>>> import numpy as np
>>> import numpy.linalg as la
>>> np.set_printoptions(precision=2, suppress=True, linewidth=160)
>>> rd = lambda a: np.round(a, 2) + 0
>>> W0 = np.load("test0.npy")
>>> W0
array([[  1,  -2,   4,  -8],
       [  1,  -1,   1,  -1],
       [  1,   0,   0,   0],
       [  1,   1,   1,   1],
       [  1,   2,   4,   8],
       [  1,   3,   9,  27],
       [  1,   4,  16,  64],
       [  1,   5,  25, 125]])
>>> round(np.log10(la.cond(W0)))
2
>>> [round(float(x), 2) for x in la.svd(W0, compute_uv=False)[:3]]
[146.87, 7.73, 3.4]
>>> rd(la.norm(W0, 2) / la.norm(W0))
np.float64(1.0)
>>> F = np.array([[1, 1, 1, 1, 1, 1, 1, 1],
...     [1, 1, -1, -1, 1, 1, -1, -1],
...     [1, -1, -1, 1, 1, -1, -1, 1],
...     [1, -1, -1, 1, -1, 1, 1, -1],
...     [1, 1, -1, -1, -1, -1, 1, 1],
...     [1, -1, 1, -1, 1, -1, 1, -1]])
>>> th = np.radians(30)
>>> r_ = np.eye(8)
>>> r_[2, 2] = r_[1, 1] = np.cos(th)
>>> r_[2, 1], r_[1, 2] = -np.sin(th), np.sin(th)
>>> rd(r_)
array([[ 1.  ,  0.  ,  0.  ,  0.  ,  0.  ,  0.  ,  0.  ,  0.  ],
       [ 0.  ,  0.87,  0.5 ,  0.  ,  0.  ,  0.  ,  0.  ,  0.  ],
       [ 0.  , -0.5 ,  0.87,  0.  ,  0.  ,  0.  ,  0.  ,  0.  ],
       [ 0.  ,  0.  ,  0.  ,  1.  ,  0.  ,  0.  ,  0.  ,  0.  ],
       [ 0.  ,  0.  ,  0.  ,  0.  ,  1.  ,  0.  ,  0.  ,  0.  ],
       [ 0.  ,  0.  ,  0.  ,  0.  ,  0.  ,  1.  ,  0.  ,  0.  ],
       [ 0.  ,  0.  ,  0.  ,  0.  ,  0.  ,  0.  ,  1.  ,  0.  ],
       [ 0.  ,  0.  ,  0.  ,  0.  ,  0.  ,  0.  ,  0.  ,  1.  ]])
>>> out = F @ r_.T
>>> np.allclose(la.norm(F, axis=1), la.norm(out, axis=1))
True
>>> np.allclose(F @ F.T, out @ out.T)
True
